$ python3 -q
>>> import numpy as np
>>> np.set_printoptions(suppress=True, linewidth=140)
>>> def rnd(a):
...     return np.round(a, 2) + 0
... 
>>> data = np.load("case17.npy")
>>> data
array([[1, 0, 0, 0, 0, 0, 0],
       [1, 1, 0, 0, 0, 0, 0],
       [3, 1, 1, 0, 0, 0, 0],
       [3, 4, 2, 1, 0, 0, 0],
       [3, 3, 3, 5, 1, 0, 0],
       [2, 0, 5, 2, 5, 1, 0],
       [2, 2, 3, 2, 0, 3, 1]])
>>> # triangular: eigenvalues sit on the diagonal
>>> vec = np.array([5, 5, 0, 1, 6, 3, 5])
>>> a = np.maximum(data @ vec, 0)
>>> data * (a > 1e-9)[:, None]
array([[1, 0, 0, 0, 0, 0, 0],
       [1, 1, 0, 0, 0, 0, 0],
       [3, 1, 1, 0, 0, 0, 0],
       [3, 4, 2, 1, 0, 0, 0],
       [3, 3, 3, 5, 1, 0, 0],
       [2, 0, 5, 2, 5, 1, 0],
       [2, 2, 3, 2, 0, 3, 1]])
>>> a
array([ 5, 10, 20, 36, 41, 45, 36])
>>> np.maximum(data @ vec, 0) - np.maximum(-data @ vec, 0)
array([ 5, 10, 20, 36, 41, 45, 36])
>>> left, sv, VT = np.linalg.svd(data)
>>> np.argmax(sv[:-1] / (sv[1:] + 1e-6)) + 1
np.int64(6)
>>> rnd(sv)
array([11.65,  5.51,  3.04,  3.02,  1.57,  0.38,  0.  ])
>>> B = left[:, :6] @ np.diag(sv[:6]) @ VT[:6]
>>> np.linalg.matrix_rank(B)
np.int64(6)
>>> rnd(np.linalg.norm(data - B) / np.linalg.norm(data))
np.float64(0.0)
>>> rnd(np.abs(data - B).max())
np.float64(0.0)
>>> rnd(np.linalg.norm(data - B, 2)), rnd(sv[6])
(np.float64(0.0), np.float64(0.0))
>>> def softmax(z):
...     e = np.exp(z - z.max(axis=-1, keepdims=True))
...     return e / e.sum(axis=-1, keepdims=True)
... 
>>> rnd(softmax(data).sum(axis=1))
array([1., 1., 1., 1., 1., 1., 1.])
>>> att = data @ data.T / np.sqrt(7)
>>> rnd(softmax(att)[6] @ data)
array([2.47, 2.35, 3.12, 3.36, 0.8 , 1.44, 0.46])
>>> W2 = np.array([[1.7, -0.1, 0.0, -0.4], [0.5, -0.5, 1.0, 0.9]])
>>> rng = np.random.default_rng(10)
>>> K = np.array([[-8, 7],
...     [3, -1],
...     [-3, -9],
...     [8, -5],
...     [-1, 9],
...     [-9, -6],
...     [-8, -7],
...     [7, 8],
...     [-7, -4],
...     [3, -3],
...     [8, 9],
...     [-7, -3],
...     [-9, 4],
...     [-9, 6],
...     [-2, 0],
...     [0, -3],
...     [-8, 8],
...     [9, -2],
...     [5, 2]]) @ W2 + 0.05 * rng.normal(size=(19, 4))
>>> rnd(K)
array([[-10.16,  -2.74,   6.96,   9.51],
       [  4.59,   0.21,  -0.96,  -2.06],
       [ -9.58,   4.78,  -9.04,  -6.94],
       [ 11.08,   1.7 ,  -5.05,  -7.76],
       [  2.82,  -4.49,   8.99,   8.52],
       [-18.35,   3.84,  -6.04,  -1.77],
       [-17.11,   4.21,  -7.02,  -3.05],
       [ 15.95,  -4.67,   7.99,   4.31],
       [-13.89,   2.69,  -4.  ,  -0.72],
       [  3.61,   1.21,  -2.97,  -3.91],
       [ 18.07,  -5.34,   9.04,   4.93],
       [-13.42,   2.26,  -2.99,   0.03],
       [-13.27,  -1.11,   3.93,   7.23],
       [-12.32,  -2.12,   6.03,   8.89],
       [ -3.46,   0.18,   0.01,   0.77],
       [ -1.55,   1.45,  -3.01,  -2.67],
       [ -9.67,  -3.3 ,   7.99,  10.38],
       [ 14.25,   0.13,  -1.96,  -5.43],
       [  9.48,  -1.47,   1.98,  -0.27]])
>>> dist = np.linalg.norm(K[:, None] - K[None], axis=-1)
>>> np.linalg.matrix_rank(dist ** 2)
np.int64(6)
>>> np.unravel_index(dist.round(6).argmax(), dist.shape)
(np.int64(5), np.int64(10))
>>> dist[8].round(6).argsort(kind="stable")[:4]
array([ 8, 11,  5,  6])
>>> np.flatnonzero(dist[8] < dist.mean() / 2)
array([ 5,  6,  8, 11])
